$ python3 -q
>>> import numpy as np
>>> np.set_printoptions(precision=4, suppress=True, linewidth=140)
>>> m1 = np.loadtxt("w.csv", delimiter=",")
>>> m1
array([[-0.2   ,  0.5389,  0.5   ],
       [-1.1   ,  2.2663, -1.7   ],
       [ 1.3   , -2.2839, -0.8   ],
       [ 0.5   , -0.745 ,  0.5   ],
       [ 0.5   , -1.4423, -1.    ],
       [-0.8   ,  1.4704, -0.8   ],
       [ 0.2   , -0.4208, -0.9   ],
       [-1.    ,  1.9367, -1.4   ],
       [ 2.5   , -5.5772, -1.6   ],
       [ 0.5   , -1.135 ,  1.2   ],
       [-0.9   ,  2.0674, -2.5   ],
       [ 0.8   , -1.6332,  0.5   ],
       [-0.1   ,  0.2367, -0.1   ],
       [-0.8   ,  1.3426, -0.8   ],
       [ 1.8   , -3.5612,  0.4   ],
       [ 0.4   , -0.9889, -0.1   ],
       [-1.2   ,  2.2904,  0.1   ],
       [ 0.5   , -0.688 ,  1.3   ],
       [-0.7   ,  1.4882,  1.8   ],
       [ 1.1   , -2.1664, -0.7   ],
       [-0.8   ,  1.3042, -0.6   ],
       [ 0.2   , -0.5389,  2.3   ],
       [ 2.1   , -3.6096, -0.5   ],
       [ 0.6   , -0.9448, -1.1   ],
       [ 0.4   , -0.8871, -0.9   ],
       [-0.4   ,  0.8113, -0.8   ],
       [ 0.4   , -0.4119, -0.9   ]])
>>> Xc = m1 - m1.mean(axis=0)
>>> left, sigma, vt = np.linalg.svd(Xc, full_matrices=False)
>>> np.abs(left[:, 0]).argmax()
np.int64(8)
>>> sigma
array([11.1674,  5.6234,  0.5868])
>>> np.round(Xc.mean(axis=0), 4) + 0
array([0., 0., 0.])
>>> round(float((sigma ** 2).sum() ** 2 / (sigma ** 4).sum()), 4)
1.483
>>> vt[0] * np.sign(vt[0, np.abs(vt[0]).argmax()])
array([-0.4469,  0.8934, -0.0463])
>>> x0 = np.array([4, 3, 0])
>>> a = np.maximum(m1 @ x0, 0)
>>> np.flatnonzero(a > 1e-9)
array([ 0,  1,  5,  7, 10, 12, 13, 16, 18, 20, 25, 26])
>>> a
array([0.8167, 2.3989, 0.    , 0.    , 0.    , 1.2112, 0.    , 1.8101, 0.    , 0.    , 2.6022, 0.    , 0.3101, 0.8278, 0.    , 0.    ,
       2.0712, 0.    , 1.6646, 0.    , 0.7126, 0.    , 0.    , 0.    , 0.    , 0.8339, 0.3643])
>>> other = np.c_[m1[:, :1] @ np.array([[-4]]), np.array([4, 5, 5, 3, 5, 8, 3, 2, 9, 8, 5, 4, 8, 1, 0, 7, 8, 6, 4, 3, 2, 1, 9, 8, 0, 2, 7])]
>>> other
array([[  0.8,   4. ],
       [  4.4,   5. ],
       [ -5.2,   5. ],
       [ -2. ,   3. ],
       [ -2. ,   5. ],
       [  3.2,   8. ],
       [ -0.8,   3. ],
       [  4. ,   2. ],
       [-10. ,   9. ],
       [ -2. ,   8. ],
       [  3.6,   5. ],
       [ -3.2,   4. ],
       [  0.4,   8. ],
       [  3.2,   1. ],
       [ -7.2,   0. ],
       [ -1.6,   7. ],
       [  4.8,   8. ],
       [ -2. ,   6. ],
       [  2.8,   4. ],
       [ -4.4,   3. ],
       [  3.2,   2. ],
       [ -0.8,   1. ],
       [ -8.4,   9. ],
       [ -2.4,   8. ],
       [ -1.6,   0. ],
       [  1.6,   2. ],
       [ -1.6,   7. ]])
>>> np.linalg.matrix_rank(np.c_[m1, other])
np.int64(4)
